$ python3 -q
>>> import numpy as np
>>> import numpy.linalg as la
>>> np.set_printoptions(precision=1, suppress=True, linewidth=100)
>>> M2 = np.array([[-1, 0], [2, -2]])
>>> X = np.tile(M2, (2, 2))
>>> X
array([[-1,  0, -1,  0],
       [ 2, -2,  2, -2],
       [-1,  0, -1,  0],
       [ 2, -2,  2, -2]])
>>> # rows and columns are dependent
>>> la.matrix_rank(X, rtol=0.1)
np.int64(2)
>>> la.cond(X) > 100
np.True_
>>> np.round(la.norm(X, 2) / la.norm(X), 1)
np.float64(1.0)
>>> [round(float(x), 1) for x in la.svd(X, compute_uv=False)[:3]]
[5.8, 1.4, 0.0]
>>> m1 = np.array([[4, -4, 4, 4, -3],
...     [-6, -2, 9, -9, -3],
...     [-9, -8, 5, -4, -9],
...     [4, -2, -8, -5, 3],
...     [3, -6, 5, 2, 5],
...     [-6, 0, -9, -2, -7]])
>>> m1[0] = m1[3]
>>> m1
array([[ 4, -2, -8, -5,  3],
       [-6, -2,  9, -9, -3],
       [-9, -8,  5, -4, -9],
       [ 4, -2, -8, -5,  3],
       [ 3, -6,  5,  2,  5],
       [-6,  0, -9, -2, -7]])
>>> left, s, VT = la.svd(m1, full_matrices=False)
>>> round(float(np.sqrt((s ** 2).sum())), 1), np.round(la.norm(m1), 1)
(31.4, np.float64(31.4))
>>> np.round(left.T @ m1 @ VT.T, 1) + 0
array([[22. ,  0. ,  0. ,  0. ,  0. ],
       [ 0. , 17.1,  0. ,  0. ,  0. ],
       [ 0. ,  0. , 12. ,  0. ,  0. ],
       [ 0. ,  0. ,  0. ,  7.9,  0. ],
       [ 0. ,  0. ,  0. ,  0. ,  1.2]])
>>> np.round(VT @ VT.T, 1) + 0
array([[1., 0., 0., 0., 0.],
       [0., 1., 0., 0., 0.],
       [0., 0., 1., 0., 0.],
       [0., 0., 0., 1., 0.],
       [0., 0., 0., 0., 1.]])
>>> hat = m1 @ la.solve(m1.T @ m1, m1.T)
>>> hat @ m1[:, 4]
array([ 3., -3., -9.,  3.,  5., -7.])
>>> np.diag(hat)
array([0.5, 1. , 1. , 0.5, 1. , 1. ])
>>> hat.round(1) + 0
array([[0.5, 0. , 0. , 0.5, 0. , 0. ],
       [0. , 1. , 0. , 0. , 0. , 0. ],
       [0. , 0. , 1. , 0. , 0. , 0. ],
       [0.5, 0. , 0. , 0.5, 0. , 0. ],
       [0. , 0. , 0. , 0. , 1. , 0. ],
       [0. , 0. , 0. , 0. , 0. , 1. ]])
>>> C2 = m1.T @ m1
>>> la.eigvalsh(C2)[::-1]
array([484. , 291.7, 143.8,  62. ,   1.4])
>>> np.trace(C2), (m1 ** 2).sum()
(np.int64(983), np.int64(983))
>>> C2
array([[194,  50, -94,  68, 180],
       [ 50, 112, -56,  58,  36],
       [-94, -56, 340,   7, -32],
       [ 68,  58,   7, 155,  57],
       [180,  36, -32,  57, 182]])
>>> np.diag(C2)
array([194, 112, 340, 155, 182])
>>> la.matrix_rank(C2)
np.int64(5)
>>> E = np.load("a.npy")
>>> E
array([[-6,  1,  2, -7,  3, -7,  3],
       [ 0,  6, -1,  7, -7,  0, -9],
       [ 9, -3,  3,  6, -9, -3,  2],
       [-5, -7,  3, -6,  0, -4,  7],
       [-3, -1, -8, -8, -8,  1,  1],
       [-2, -7,  9, -6,  6,  3, -2],
       [-2,  7, -1,  7,  5,  8, -6]])
>>> M2 = la.inv(E)
>>> np.round(la.cond(E), 1)
np.float64(16.0)
>>> M2.round(1) + 0
array([[ 0. , -0.1,  0. , -0.1,  0. ,  0. ,  0. ],
       [ 0.2, -0.1,  0.2, -0.1,  0.1,  0. ,  0.2],
       [ 0.2,  0. ,  0.2,  0. ,  0.1,  0.1,  0.2],
       [-0.1,  0.1, -0.1,  0.1, -0.1, -0.1,  0. ],
       [-0.1,  0. , -0.1,  0. , -0.1,  0. , -0.1],
       [ 0. , -0.1,  0.1,  0. ,  0.1,  0. ,  0.2],
       [ 0.1, -0.1,  0.1,  0. ,  0.1,  0. ,  0.2]])
>>> la.det(E) * M2
array([[  81735., -288989.,  179912., -608522.,   22578.,   90229., -201934.],
       [ 963972., -356708.,  765208., -394052.,  403980.,   76440.,  854240.],
       [ 683387., -141549.,  764880.,   -8702.,  230386.,  346129.,  721846.],
       [-470646.,  247846., -276644.,  456844., -374752., -276242., -136700.],
       [-288977.,  -51477., -513740., -141186., -372374., -102111., -431262.],
       [ 173871., -315057.,  491352.,   32630.,  423006.,  212269.,  761118.],
       [ 425418., -470058.,  609560.,  203400.,  241872., -122934.,  718392.]])
>>> np.round(la.inv(M2), 1) + 0
array([[-6.,  1.,  2., -7.,  3., -7.,  3.],
       [ 0.,  6., -1.,  7., -7.,  0., -9.],
       [ 9., -3.,  3.,  6., -9., -3.,  2.],
       [-5., -7.,  3., -6.,  0., -4.,  7.],
       [-3., -1., -8., -8., -8.,  1.,  1.],
       [-2., -7.,  9., -6.,  6.,  3., -2.],
       [-2.,  7., -1.,  7.,  5.,  8., -6.]])
>>> np.round(E @ M2, 1) + 0
array([[1., 0., 0., 0., 0., 0., 0.],
       [0., 1., 0., 0., 0., 0., 0.],
       [0., 0., 1., 0., 0., 0., 0.],
       [0., 0., 0., 1., 0., 0., 0.],
       [0., 0., 0., 0., 1., 0., 0.],
       [0., 0., 0., 0., 0., 1., 0.],
       [0., 0., 0., 0., 0., 0., 1.]])
>>> round(float(la.slogdet(E)[0]), 1)
1.0
>>> x = np.array([7, 8, 1, 8, 8, 4, 5])
>>> rhs = E @ x
>>> beta, lr = np.zeros(7), 1 / la.norm(E, 2) ** 2
>>> for i in range(12):
...     beta -= lr * E.T @ (E @ beta - rhs)
...     if i % 2 == 0: print(i, round(la.norm(E @ beta - rhs), 1))
... 
0 115.8
2 74.2
4 55.5
6 42.9
8 33.6
10 26.6
>>> round(float(la.cond(E)), 1)
16.0
>>> beta.round(1) + 0
array([5.2, 4.7, 0. , 9.2, 7.9, 2.5, 1.9])
>>> M2 = np.array([[-1, 1], [2, 0], [-2, 0], [-2, 2], [1, 0], [-1, 2], [-2, 0]])
>>> np.einsum("ik,kj->ij", E, M2)
array([[ 22, -34],
       [ 11,  14],
       [-43,  15],
       [-13, -25],
       [ 22, -17],
       [-11,  -8],
       [ 13,  28]])
>>> la.matrix_rank(E @ M2)
np.int64(2)
>>> E @ M2
array([[ 22, -34],
       [ 11,  14],
       [-43,  15],
       [-13, -25],
       [ 22, -17],
       [-11,  -8],
       [ 13,  28]])
>>> la.matrix_rank(np.vstack([E, M2.T]))
np.int64(7)
>>> np.einsum("ik,kj->ji", E, M2)
array([[ 22,  11, -43, -13,  22, -11,  13],
       [-34,  14,  15, -25, -17,  -8,  28]])
>>> left, s, VT = la.svd(E, full_matrices=False)
>>> s
array([25.4, 18.9, 15.7,  9.8,  8.6,  4.3,  1.6])
>>> np.round(left.T @ left, 1) + 0
array([[1., 0., 0., 0., 0., 0., 0.],
       [0., 1., 0., 0., 0., 0., 0.],
       [0., 0., 1., 0., 0., 0., 0.],
       [0., 0., 0., 1., 0., 0., 0.],
       [0., 0., 0., 0., 1., 0., 0.],
       [0., 0., 0., 0., 0., 1., 0.],
       [0., 0., 0., 0., 0., 0., 1.]])
>>> np.cumsum(s ** 2) / np.sum(s ** 2)
array([0.4, 0.7, 0.9, 0.9, 1. , 1. , 1. ])
>>> np.allclose(left * s @ VT, E)
True
>>> round(np.sqrt((s ** 2).sum()), 1), round(float(la.norm(E)), 1)
(np.float64(37.9), 37.9)
>>> np.round(VT @ VT.T, 1) + 0
array([[1., 0., 0., 0., 0., 0., 0.],
       [0., 1., 0., 0., 0., 0., 0.],
       [0., 0., 1., 0., 0., 0., 0.],
       [0., 0., 0., 1., 0., 0., 0.],
       [0., 0., 0., 0., 1., 0., 0.],
       [0., 0., 0., 0., 0., 1., 0.],
       [0., 0., 0., 0., 0., 0., 1.]])
>>> s / s[0]
array([1. , 0.7, 0.6, 0.4, 0.3, 0.2, 0.1])
>>> mat = np.loadtxt("case10.csv", delimiter=",")
>>> mat
array([[  4.,   4.,  -8.,   8., -10.],
       [  0.,   0.,   0.,   0.,   0.],
       [ -6.,  -6.,  12., -12.,  15.],
       [  0.,   0.,   0.,   0.,   0.],
       [  2.,   2.,  -4.,   4.,  -5.],
       [  6.,   6., -12.,  12., -15.],
       [  0.,   0.,   0.,   0.,   0.],
       [  2.,   2.,  -4.,   4.,  -5.]])
>>> # column 1 repeats column 0
>>> la.cond(mat) > 100
np.True_
>>> la.matrix_rank(mat, rtol=0.1)
np.int64(1)
>>> F = np.load("w.npy")
>>> F
array([[-1.,  1.,  1.,  1.,  1.],
       [ 1., -1.,  1.,  1.,  1.],
       [ 1.,  1., -1.,  1.,  1.],
       [ 1.,  1.,  1., -1.,  1.],
       [ 1.,  1.,  1.,  1., -1.]])
>>> hat = np.triu(np.array([[-2, 2, 1, -2, 3],
...     [-3, 2, -2, -1, 0],
...     [-3, 2, 2, 1, 2],
...     [-3, 1, 2, -2, 0],
...     [-3, -3, 0, -1, 0]]), 1) + np.eye(5)
>>> M2 = hat @ F @ la.inv(hat)
>>> M2
array([[  3.,  -5., -10.,  20.,  10.],
       [ -2.,   0.,   4.,  -8.,  -4.],
       [  4.,  -4., -10.,  16.,   8.],
       [  1.,  -1.,  -2.,   2.,   2.],
       [  1.,  -1.,  -2.,   4.,   0.]])
>>> la.matrix_rank(M2)
np.int64(5)
>>> np.trace(M2), np.trace(F)
(np.float64(-5.0), np.float64(-5.0))
>>> hat @ F - F @ hat
array([[ 4.,  2.,  5.,  6., -1.],
       [-3., -5., -2., -1., -8.],
       [ 3.,  1.,  4.,  5., -2.],
       [ 0., -2.,  1.,  2., -5.],
       [ 0., -2.,  1.,  2., -5.]])
>>> x = np.array([5, 2, 1, -1, -2])
>>> rhs = F @ x
>>> rhs
array([-5.,  1.,  3.,  7.,  9.])
>>> la.solve(F, rhs + F[:, 0])
array([ 6.,  2.,  1., -1., -2.])
>>> la.solve(F, -1 * rhs)
array([-5., -2., -1.,  1.,  2.])
>>> la.solve(F, rhs)
array([ 5.,  2.,  1., -1., -2.])
>>> la.solve(F, F[:, 3])
array([-0.,  0.,  0.,  1., -0.])
>>> la.solve(F.T, F[4])
array([-0.,  0.,  0., -0.,  1.])
>>> M = np.load("block1.npy")
>>> M
array([[ 0.2,  1.5, -1.4, -0.4],
       [ 0.6, -0.2,  0.4,  0.8],
       [-0.1,  0.6, -0.8,  0.6],
       [-1.4,  0.3, -0.2, -0.8],
       [-2.1, -1.7,  1.9,  0.1],
       [ 0.1,  0.1, -0.2,  0.5],
       [-0.4, -1.5,  0.9, -0.3],
       [-0.7, -0.2,  0.5,  0.4],
       [-1.5,  0.4, -0.1,  0. ],
       [ 0.3,  2.5, -2.3,  0.2],
       [ 1.4,  1.9, -1.5,  1.2],
       [ 0.8,  0. , -0.7, -0.2],
       [-1. ,  0. ,  0.2,  0.6],
       [-0.6,  0.2,  0. , -0.3],
       [ 1.9,  1.6, -1.8,  1.5],
       [ 0.2,  0.3, -0.5,  0.3],
       [-0.3, -0.3,  0.5, -0.1],
       [ 0.2, -0.3,  0.5,  0.4],
       [-1.1, -0.5,  0.6,  0.5],
       [ 1.5, -0.8,  0.9,  0.7],
       [ 0.8,  1.1, -0.8,  0.4],
       [ 1.1, -1.3,  1.5,  1.4],
       [ 1.4,  0.4, -0.6,  1.2]])
>>> C2 = np.cov(M, rowvar=False)
>>> C2.shape
(4, 4)
>>> M.std(axis=0)
array([1. , 1. , 1. , 0.6])
>>> np.argwhere(np.triu(np.abs(np.corrcoef(M.T)) > 0.8, 1))
array([[1, 2]])
>>> np.median(M, axis=0)
array([ 0.2,  0.1, -0.1,  0.4])
>>> C2.round(1) + 0
array([[ 1.1,  0.4, -0.5,  0.4],
       [ 0.4,  1.1, -1. ,  0.1],
       [-0.5, -1. ,  1.1,  0. ],
       [ 0.4,  0.1,  0. ,  0.4]])
>>> M2 = np.c_[M[:, :1] @ np.array([[-2]]), np.array([0, 5, -5, -1, -2, 5, 4, 4, 1, 1, 2, 2, 5, -4, -2, 3, 4, 2, -1, 4, -5, 3, -1])]
>>> M2
array([[-0.4,  0. ],
       [-1.2,  5. ],
       [ 0.2, -5. ],
       [ 2.8, -1. ],
       [ 4.2, -2. ],
       [-0.2,  5. ],
       [ 0.8,  4. ],
       [ 1.4,  4. ],
       [ 3. ,  1. ],
       [-0.6,  1. ],
       [-2.8,  2. ],
       [-1.6,  2. ],
       [ 2. ,  5. ],
       [ 1.2, -4. ],
       [-3.8, -2. ],
       [-0.4,  3. ],
       [ 0.6,  4. ],
       [-0.4,  2. ],
       [ 2.2, -1. ],
       [-3. ,  4. ],
       [-1.6, -5. ],
       [-2.2,  3. ],
       [-2.8, -1. ]])
>>> np.round(la.lstsq(M, M2[:, 0])[0], 1) + 0
array([-2.,  0.,  0.,  0.])
>>> left, s, VT = la.svd(M2, full_matrices=False)
>>> np.allclose(left * s @ VT, M2)
True
>>> np.round(left.T @ M2 @ VT.T, 1) + 0
array([[15.8,  0. ],
       [ 0. ,  9.9]])
>>> np.round(left.T @ left, 1) + 0
array([[1., 0.],
       [0., 1.]])
>>> np.cumsum(s ** 2) / np.sum(s ** 2)
array([0.7, 1. ])
>>> s
array([15.8,  9.9])
>>> round(float(np.sqrt((s ** 2).sum())), 1), np.round(la.norm(M2), 1)
(18.6, np.float64(18.6))
>>> left.shape, s.shape, VT.shape
((23, 2), (2,), (2, 2))
>>> s / s[0]
array([1. , 0.6])
